$ python3 -q
>>> import numpy as np
>>> np.set_printoptions(precision=2, suppress=True, linewidth=140)
>>> def tidy(a):
...     return np.round(a, 2) + 0
... 
>>> A = np.load("mat.npy")
>>> print(A)
[[0 0 0 0]
 [0 0 0 0]
 [0 0 0 0]
 [1 5 2 7]
 [0 0 0 0]
 [0 1 0 3]
 [1 5 2 7]
 [0 0 0 1]
 [1 5 2 7]
 [1 5 2 7]
 [0 3 1 5]
 [0 0 0 0]
 [0 0 0 0]
 [0 0 0 1]
 [0 0 0 0]
 [0 3 1 5]
 [1 5 2 7]
 [0 0 0 1]
 [0 0 0 0]
 [0 0 0 0]
 [1 5 2 7]]
>>> other = np.c_[A[:, :3] @ np.array([[0, 1, 2], [0, 2, 1], [2, 2, 2]]), np.array([-1, 1, -3, -1, 2, -3, 1, -2, 0, 2, -3, -1, 1, -2, -2, 1, 1, -1, -1, 0, -2])]
>>> print(other)
[[ 0  0  0 -1]
 [ 0  0  0  1]
 [ 0  0  0 -3]
 [ 4 15 11 -1]
 [ 0  0  0  2]
 [ 0  2  1 -3]
 [ 4 15 11  1]
 [ 0  0  0 -2]
 [ 4 15 11  0]
 [ 4 15 11  2]
 [ 2  8  5 -3]
 [ 0  0  0 -1]
 [ 0  0  0  1]
 [ 0  0  0 -2]
 [ 0  0  0 -2]
 [ 2  8  5  1]
 [ 4 15 11  1]
 [ 0  0  0 -1]
 [ 0  0  0 -1]
 [ 0  0  0  0]
 [ 4 15 11 -2]]
>>> print(np.linalg.matrix_rank(other))
4
>>> print(tidy(np.linalg.lstsq(A, other[:, 0])[0]))
[0. 0. 2. 0.]
>>> x0 = np.array([0, 0, 1, 0])
>>> rhs = A @ x0
>>> print(rhs)
[0 0 0 2 0 0 2 0 2 2 1 0 0 0 0 1 2 0 0 0 2]
>>> print(tidy(np.linalg.lstsq(A, rhs)[0]))
[0. 0. 1. 0.]
>>> rng = np.random.default_rng(619218)
>>> rhs = rhs + 0.3 * rng.normal(size=21)
>>> print(tidy(rhs))
[ 0.04 -0.05  0.1   2.06 -0.25 -0.12  1.71 -0.43  2.14  2.22  0.98  0.65 -0.04  0.08  0.13  0.68  2.27 -0.03 -0.35 -0.07  2.05]
>>> beta, *_ = np.linalg.lstsq(A, rhs)
>>> print(tidy(np.linalg.norm(rhs - A @ beta)))
1.02
>>> X = np.load("case19.npy")
>>> print(X)
[[ 2.01  3.04 -6.05]
 [ 2.07  2.98 -6.05]
 [ 1.99  2.89 -6.14]
 [ 2.19  3.   -5.98]
 [ 1.99  3.05 -6.01]
 [-5.94  4.89 -8.97]
 [-6.    5.04 -8.88]
 [-6.12  4.92 -9.  ]
 [-5.81  5.05 -8.91]
 [-6.14  5.03 -9.09]
 [-2.88 -7.05 -3.04]
 [-3.14 -6.99 -2.83]
 [-2.96 -6.88 -2.98]
 [-3.06 -6.92 -2.96]
 [-2.96 -6.85 -2.94]]
>>> proj = X @ np.linalg.solve(X.T @ X, X.T)
>>> print(tidy(proj @ X[:, 0]))
[ 2.01  2.07  1.99  2.19  1.99 -5.94 -6.   -6.12 -5.81 -6.14 -2.88 -3.14 -2.96 -3.06 -2.96]
>>> print(tidy(np.diag(proj)))
[0.2  0.2  0.2  0.21 0.19 0.2  0.2  0.2  0.19 0.21 0.21 0.2  0.2  0.2  0.2 ]
>>> print(tidy(np.linalg.eigvalsh(proj)))
[0. 0. 0. 0. 0. 0. 0. 0. 0. 0. 0. 0. 1. 1. 1.]
>>> print(np.linalg.matrix_rank(np.eye(15) - proj))
12
>>> x0 = np.array([1, -1, -1])
>>> rhs = X @ x0
>>> print(tidy(np.linalg.solve(X.T @ X, X.T @ rhs)))
[ 1. -1. -1.]
>>> rhs = rhs + 0.02 * rng.normal(size=15)
>>> print(tidy(rhs))
[ 5.05  5.18  5.23  5.17  4.93 -1.9  -2.18 -2.01 -1.95 -2.09  7.2   6.66  6.93  6.81  6.86]
>>> beta, *_ = np.linalg.lstsq(X, rhs)
>>> print(tidy(np.linalg.norm(rhs - X @ beta)))
0.08
>>> print(beta.round())
[ 1. -1. -1.]
>>> d = np.linalg.norm(X[:, None] - X[None], axis=-1)
>>> print(np.linalg.matrix_rank(d ** 2))
5
>>> print(d.shape)
(15, 15)
>>> feats = np.arange(15).reshape(5, 3) + -1
>>> print(feats)
[[-1  0  1]
 [ 2  3  4]
 [ 5  6  7]
 [ 8  9 10]
 [11 12 13]]
>>> # rows and columns are dependent
>>> print(np.abs(feats).max())
13
>>> print(tidy(np.linalg.norm(feats)))
28.64
>>> print(feats.sum(axis=0))
[25 30 35]
>>> print(feats - feats[0])
[[ 0  0  0]
 [ 3  3  3]
 [ 6  6  6]
 [ 9  9  9]
 [12 12 12]]
>>> print(np.diff(feats, axis=0))
[[3 3 3]
 [3 3 3]
 [3 3 3]
 [3 3 3]]
>>> print(np.unravel_index(np.abs(feats).argmax(), feats.shape))
(np.int64(4), np.int64(2))
>>> feats[5]
Traceback (most recent call last):
  File "<python-input-45>", line 1, in <module>
    feats[5]
    ~~~~~^^^
IndexError: index 5 is out of bounds for axis 0 with size 5
>>> print(np.count_nonzero(feats))
14
>>> print(feats.shape)
(5, 3)
>>> print(np.linalg.matrix_rank(feats))
2
